% ipython --no-banner

In [1]: import numpy as np

In [2]: import numpy.linalg as la

In [3]: np.set_printoptions(suppress=True, linewidth=140)

In [4]: data = np.load("run8.npy")

In [5]: data
Out[5]: 
array([[ 1, -1, -1,  1, -1,  1,  1, -1],
       [ 1,  1, -1, -1, -1, -1,  1,  1],
       [ 1, -1,  1, -1, -1,  1, -1,  1],
       [ 1, -1, -1,  1,  1, -1, -1,  1],
       [ 1,  1,  1,  1, -1, -1, -1, -1]])

In [6]: Y = data / la.norm(data, axis=1, keepdims=True)

In [7]: G = Y @ Y.T

In [8]: G.round(2) + 0
Out[8]: 
array([[1., 0., 0., 0., 0.],
       [0., 1., 0., 0., 0.],
       [0., 0., 1., 0., 0.],
       [0., 0., 0., 1., 0.],
       [0., 0., 0., 0., 1.]])

In [9]: (G - 2 * np.eye(5)).round(6).argmax(axis=1)
Out[9]: array([1, 0, 0, 0, 0])

In [10]: (np.abs(G) > 0.9).astype(int)
Out[10]: 
array([[1, 0, 0, 0, 0],
       [0, 1, 0, 0, 0],
       [0, 0, 1, 0, 0],
       [0, 0, 0, 1, 0],
       [0, 0, 0, 0, 1]])

In [11]: np.argwhere(np.triu(np.abs(G) > 0.95, 1))
Out[11]: array([], shape=(0, 2), dtype=int64)

In [12]: np.round(la.norm(Y, axis=1), 2)
Out[12]: array([1., 1., 1., 1., 1.])

In [13]: x = np.array([-1, 3, 2, -2, -2, -3, 0, -3])

In [14]: data @ (2 * x)
Out[14]: array([-12,   8,  -8, -20,  20])

In [15]: data @ np.eye(8)[0]
Out[15]: array([1., 1., 1., 1., 1.])

In [16]: data * x
Out[16]: 
array([[-1, -3, -2, -2,  2, -3,  0,  3],
       [-1,  3, -2,  2,  2,  3,  0, -3],
       [-1, -3,  2,  2,  2, -3,  0, -3],
       [-1, -3, -2, -2, -2,  3,  0, -3],
       [-1,  3,  2, -2,  2,  3,  0,  3]])

In [17]: la.norm(data @ x) <= la.norm(data, 2) * la.norm(x) + 1e-9
Out[17]: np.True_

In [18]: (data @ x).argmax()
Out[18]: np.int64(4)

In [19]: th = np.radians(60)

In [20]: R = np.eye(8)

In [21]: R[3, 3] = R[0, 0] = np.cos(th)

In [22]: R[3, 0], R[0, 3] = -np.sin(th), np.sin(th)

In [23]: R.round(2)
Out[23]: 
array([[ 0.5 ,  0.  ,  0.  ,  0.87,  0.  ,  0.  ,  0.  ,  0.  ],
       [ 0.  ,  1.  ,  0.  ,  0.  ,  0.  ,  0.  ,  0.  ,  0.  ],
       [ 0.  ,  0.  ,  1.  ,  0.  ,  0.  ,  0.  ,  0.  ,  0.  ],
       [-0.87,  0.  ,  0.  ,  0.5 ,  0.  ,  0.  ,  0.  ,  0.  ],
       [ 0.  ,  0.  ,  0.  ,  0.  ,  1.  ,  0.  ,  0.  ,  0.  ],
       [ 0.  ,  0.  ,  0.  ,  0.  ,  0.  ,  1.  ,  0.  ,  0.  ],
       [ 0.  ,  0.  ,  0.  ,  0.  ,  0.  ,  0.  ,  1.  ,  0.  ],
       [ 0.  ,  0.  ,  0.  ,  0.  ,  0.  ,  0.  ,  0.  ,  1.  ]])

In [24]: Y = data @ R.T

In [25]: np.allclose(la.norm(data, axis=1), la.norm(Y, axis=1))
Out[25]: True

In [26]: np.round(la.svd(data, compute_uv=False), 2), np.round(la.svd(Y, compute_uv=False), 2)
Out[26]: (array([2.83, 2.83, 2.83, 2.83, 2.83]), array([2.83, 2.83, 2.83, 2.83, 2.83]))

In [27]: round(float(la.det(R)), 2), np.trace(R)
Out[27]: (1.0, np.float64(7.0))

In [28]: np.round(np.abs(Y - data).max(axis=0), 2)
Out[28]: array([1.37, 0.  , 0.  , 1.37, 0.  , 0.  , 0.  , 0.  ])

In [29]: Y.round(2)
Out[29]: 
array([[ 1.37, -1.  , -1.  , -0.37, -1.  ,  1.  ,  1.  , -1.  ],
       [-0.37,  1.  , -1.  , -1.37, -1.  , -1.  ,  1.  ,  1.  ],
       [-0.37, -1.  ,  1.  , -1.37, -1.  ,  1.  , -1.  ,  1.  ],
       [ 1.37, -1.  , -1.  , -0.37,  1.  , -1.  , -1.  ,  1.  ],
       [ 1.37,  1.  ,  1.  , -0.37, -1.  , -1.  , -1.  , -1.  ]])

In [30]: Y = np.array([[-2, 1, 1],
    ...:     [-1, 0, 0],
    ...:     [-1, -1, -1],
    ...:     [-1, 0, -2],
    ...:     [-1, -2, 0],
    ...:     [0, 1, 2],
    ...:     [-1, 0, -1],
    ...:     [0, 1, -2]])

In [31]: np.einsum("ik,kj->ji", data, Y)
Out[31]: 
array([[-1, -1,  1, -1, -3],
       [ 4,  4,  4,  0,  0],
       [ 3, -1,  3, -3, -1]])

In [32]: np.einsum("ij->j", data)
Out[32]: array([ 5, -1, -1,  1, -3, -1, -1,  1])

In [33]: def softmax(z):
    ...:     e = np.exp(z - z.max(axis=-1, keepdims=True))
    ...:     return e / e.sum(axis=-1, keepdims=True)
    ...: 

In [34]: np.round(softmax(data[2] + 5), 2)
Out[34]: array([0.22, 0.03, 0.22, 0.03, 0.03, 0.22, 0.03, 0.22])

In [35]: np.round(softmax(data[2]), 2)
Out[35]: array([0.22, 0.03, 0.22, 0.03, 0.03, 0.22, 0.03, 0.22])

In [36]: np.round(softmax(data).sum(axis=1), 2)
Out[36]: array([1., 1., 1., 1., 1.])

In [37]: att = data @ data.T / np.sqrt(8)

In [38]: softmax(att).round(6).argmax(axis=1)
Out[38]: array([0, 1, 2, 3, 4])

In [39]: np.round(softmax(att + np.triu(np.full(att.shape, -np.inf), 1)), 2)
Out[39]: 
array([[1.  , 0.  , 0.  , 0.  , 0.  ],
       [0.06, 0.94, 0.  , 0.  , 0.  ],
       [0.05, 0.05, 0.89, 0.  , 0.  ],
       [0.05, 0.05, 0.05, 0.85, 0.  ],
       [0.05, 0.05, 0.05, 0.05, 0.81]])

In [40]: J = np.loadtxt("out9.csv", delimiter=",")

In [41]: J
Out[41]: 
array([[1., 1., 0., 1., 0.],
       [1., 0., 1., 1., 0.],
       [2., 1., 0., 2., 2.],
       [2., 2., 2., 2., 0.],
       [1., 1., 0., 1., 0.]])

In [42]: np.allclose(J @ J.T, J.T @ J)
Out[42]: False

In [43]: (J + J.T) / 2
Out[43]: 
array([[1. , 1. , 1. , 1.5, 0.5],
       [1. , 0. , 1. , 1.5, 0.5],
       [1. , 1. , 0. , 2. , 1. ],
       [1.5, 1.5, 2. , 2. , 0.5],
       [0.5, 0.5, 1. , 0.5, 0. ]])

In [44]: (J - J.T) / 2
Out[44]: 
array([[ 0. ,  0. , -1. , -0.5, -0.5],
       [ 0. ,  0. ,  0. , -0.5, -0.5],
       [ 1. ,  0. ,  0. ,  0. ,  1. ],
       [ 0.5,  0.5,  0. ,  0. , -0.5],
       [ 0.5,  0.5, -1. ,  0.5,  0. ]])

In [45]: round(float(np.abs(la.eigvals(J)).max()), 2)
Out[45]: 5.05

In [46]: round(la.det(J), 2)
Out[46]: np.float64(0.0)

In [47]: W1 = np.array([[-9, 3, -8, 9, 2],
    ...:     [4, -3, 6, -6, -2],
    ...:     [-4, 7, -5, -2, 3],
    ...:     [8, 9, 5, -6, -3],
    ...:     [0, -6, 7, 7, 2]])

In [48]: b = np.array([-2, 2, 3, 0, 0])

In [49]: H = np.maximum(J @ W1 + b, 0)

In [50]: H
Out[50]: 
array([[ 1., 11.,  6.,  0.,  0.],
       [ 0., 21.,  0.,  1.,  2.],
       [ 0., 11., 17., 14.,  0.],
       [ 0., 34.,  0.,  0.,  0.],
       [ 1., 11.,  6.,  0.,  0.]])

In [51]: la.matrix_rank(H)
Out[51]: np.int64(4)

In [52]: (H > 0).astype(int)
Out[52]: 
array([[1, 1, 1, 0, 0],
       [0, 1, 0, 1, 1],
       [0, 1, 1, 1, 0],
       [0, 1, 0, 0, 0],
       [1, 1, 1, 0, 0]])

In [53]: Z = np.array([[0, 1], [3, 0], [1, 0], [2, 2], [0, 3]])

In [54]: W1 @ Z
Out[54]: 
array([[ 19,  15],
       [-15, -14],
       [ 12,   1],
       [ 20, -13],
       [  3,  20]])

In [55]: (H @ Z).round(6).argmax(axis=1)
Out[55]: array([0, 0, 0, 0, 0])

In [56]: left, s, Vh = la.svd(J)

In [57]: evecs = Vh[:(s > 1e-8).sum()]

In [58]: rng = np.random.default_rng(418)

In [59]: x = J[1] + -1 * J[3] + rng.integers(2) * np.eye(5)[4]

In [60]: x
Out[60]: array([-1., -2., -1., -1.,  1.])

In [61]: la.matrix_rank(np.vstack([J, x]))
Out[61]: np.int64(4)

In [62]: np.round(evecs.T @ evecs, 2) + 0
Out[62]: 
array([[0.5, 0. , 0. , 0.5, 0. ],
       [0. , 1. , 0. , 0. , 0. ],
       [0. , 0. , 1. , 0. , 0. ],
       [0.5, 0. , 0. , 0.5, 0. ],
       [0. , 0. , 0. , 0. , 1. ]])

In [63]: Y = np.array([[1, 1], [1, -1]])

In [64]: A = np.kron(Y, np.kron(Y, Y))[rng.permutation(8)][:3]

In [65]: A
Out[65]: 
array([[ 1,  1,  1,  1,  1,  1,  1,  1],
       [ 1, -1, -1,  1, -1,  1,  1, -1],
       [ 1, -1,  1, -1, -1,  1, -1,  1]])

In [66]: # column 4 repeats column 1

In [67]: Y = A[0, 0] * A[1:] - np.outer(A[1:, 0], A[0])

In [68]: Y
Out[68]: 
array([[ 0, -2, -2,  0, -2,  0,  0, -2],
       [ 0, -2,  0, -2, -2,  0, -2,  0]])

In [69]: la.matrix_rank(Y), la.matrix_rank(A)
Out[69]: (np.int64(2), np.int64(3))

In [70]: A[:, 0] / A[0, 0]
Out[70]: array([1., 1., 1.])

In [71]: Y = A / la.norm(A, axis=1, keepdims=True)

In [72]: G = Y @ Y.T

In [73]: np.round(la.norm(Y, axis=1), 2)
Out[73]: array([1., 1., 1.])

In [74]: G[1].round(2) + 0
Out[74]: array([0., 1., 0.])

In [75]: np.degrees(np.arccos(np.clip(G[1, 2], -1, 1)))
Out[75]: np.float64(90.0)

In [76]: (np.abs(G) > 0.9).astype(int)
Out[76]: 
array([[1, 0, 0],
       [0, 1, 0],
       [0, 0, 1]])

In [77]: G.round(2) + 0
Out[77]: 
array([[1., 0., 0.],
       [0., 1., 0.],
       [0., 0., 1.]])

In [78]: np.argwhere(np.triu(np.abs(G) > 0.95, 1))
Out[78]: array([], shape=(0, 2), dtype=int64)

In [79]: F = np.load("a.npy")

In [80]: F
Out[80]: 
array([[-0.12, -1.  ,  0.45,  0.93],
       [ 0.94,  0.99,  0.08, -0.98],
       [ 0.94, -0.69,  0.28, -0.45],
       [-1.  , -0.29,  0.88, -0.16],
       [ 0.96, -0.29, -0.94,  0.9 ],
       [ 0.74,  0.98, -0.5 , -0.79],
       [-0.95, -0.95,  0.14,  0.92],
       [ 0.77,  0.12,  0.45, -0.77],
       [ 1.  , -0.95, -0.96,  0.97],
       [ 0.41, -0.24,  0.81, -0.87],
       [-0.35,  0.62, -1.  ,  1.  ],
       [-0.24, -0.79, -0.29,  0.79],
       [ 0.99,  0.72, -0.35, -0.8 ],
       [-0.06,  0.29,  0.98, -0.99],
       [ 0.7 ,  0.58, -0.18, -0.46],
       [-0.93,  0.24,  1.  , -1.  ],
       [ 0.99,  0.99, -0.52, -0.95],
       [-0.98, -0.96, -0.19,  0.97],
       [-0.65, -0.93, -1.  ,  1.  ],
       [-0.97, -1.  , -0.58,  1.  ],
       [-0.98,  0.35, -0.94,  0.99],
       [ 0.02, -0.58,  0.96, -0.95],
       [ 0.76, -0.18, -0.28,  0.07],
       [ 0.8 ,  0.58,  0.88, -0.98],
       [ 0.1 , -0.96, -0.8 ,  0.98],
       [ 0.81,  0.35, -1.  ,  0.99],
       [-0.7 , -0.97,  1.  , -1.  ]])

In [81]: Y = np.c_[F[:, :1] @ np.array([[3]]), np.array([-3, -3, 3, -1, -3, -1, 3, 2, -3, 1, -3, 3, 2, -3, -1, 0, 3, 3, 2, -1, -1, 0, 2, 3, -1, 1, 0])]

In [82]: Y.round(2)
Out[82]: 
array([[-0.36, -3.  ],
       [ 2.82, -3.  ],
       [ 2.82,  3.  ],
       [-3.  , -1.  ],
       [ 2.88, -3.  ],
       [ 2.22, -1.  ],
       [-2.85,  3.  ],
       [ 2.31,  2.  ],
       [ 3.  , -3.  ],
       [ 1.23,  1.  ],
       [-1.05, -3.  ],
       [-0.72,  3.  ],
       [ 2.97,  2.  ],
       [-0.18, -3.  ],
       [ 2.1 , -1.  ],
       [-2.79,  0.  ],
       [ 2.97,  3.  ],
       [-2.94,  3.  ],
       [-1.95,  2.  ],
       [-2.91, -1.  ],
       [-2.94, -1.  ],
       [ 0.06,  0.  ],
       [ 2.28,  2.  ],
       [ 2.4 ,  3.  ],
       [ 0.3 , -1.  ],
       [ 2.43,  1.  ],
       [-2.1 ,  0.  ]])

In [83]: np.round(la.lstsq(F, Y[:, 0])[0], 2) + 0
Out[83]: array([3., 0., 0., 0.])

In [84]: np.round(la.norm(la.qr(F)[0].T @ Y, axis=0) ** 2 / ((Y ** 2).sum(axis=0) + 1e-12), 2)
Out[84]: array([1.  , 0.08])

In [85]: x = np.array([7, 9, 1, 3])

In [86]: rhs = F @ x

In [87]: np.round(la.solve(F.T @ F, F.T @ rhs), 2)
Out[87]: array([7., 9., 1., 3.])

In [88]: rhs = rhs + 0.1 * rng.normal(size=27)

In [89]: rhs.round(2)
Out[89]: 
array([ -6.62,  12.76,  -0.77,  -9.35,   5.85,  11.21, -12.3 ,   4.58,   0.34,  -0.9 ,   5.27,  -6.7 ,  10.62,   0.27,   8.59,  -6.57,
        12.43, -12.99, -10.87, -13.45,  -1.62,  -7.  ,   3.64,   8.81,  -5.95,  10.8 , -15.57])

In [90]: b, *_ = la.lstsq(F, rhs)

In [91]: round(float(la.norm(rhs - F @ b)), 2)
Out[91]: 0.46

In [92]: b.round()
Out[92]: array([7., 9., 1., 3.])

In [93]: np.round(F.T @ (rhs - F @ b), 2) + 0
Out[93]: array([0., 0., 0., 0.])

In [94]: X = (rng.random((8, 8)) < 0.3) + np.eye(8)

In [95]: X /= X.sum(axis=1, keepdims=True)

In [96]: X.round(2)
Out[96]: 
array([[0.33, 0.  , 0.  , 0.  , 0.33, 0.33, 0.  , 0.  ],
       [0.  , 0.5 , 0.5 , 0.  , 0.  , 0.  , 0.  , 0.  ],
       [0.2 , 0.2 , 0.2 , 0.  , 0.  , 0.2 , 0.2 , 0.  ],
       [0.33, 0.  , 0.33, 0.33, 0.  , 0.  , 0.  , 0.  ],
       [0.  , 0.  , 0.  , 0.  , 0.5 , 0.  , 0.  , 0.5 ],
       [0.  , 0.  , 0.  , 0.  , 0.33, 0.33, 0.  , 0.33],
       [0.  , 0.25, 0.25, 0.  , 0.  , 0.  , 0.25, 0.25],
       [0.  , 0.33, 0.  , 0.  , 0.  , 0.  , 0.  , 0.67]])

In [97]: left, s, Vh = la.svd(X)

In [98]: evecs = Vh[:(s > 1e-8).sum()]

In [99]: x = X[7] + -2 * X[0] + rng.integers(2) * np.eye(8)[4]

In [100]: x.round(2)
Out[100]: array([-0.67,  0.33,  0.  ,  0.  ,  0.33, -0.67,  0.  ,  0.67])

In [101]: round(float(la.norm(x - evecs.T @ evecs @ x)), 2)
Out[101]: 0.22

In [102]: np.round(np.diag(evecs.T @ evecs), 2)
Out[102]: array([0.95, 0.81, 0.81, 0.57, 0.95, 1.  , 0.95, 0.95])

In [103]: la.matrix_rank(np.vstack([X, x]))
Out[103]: np.int64(8)
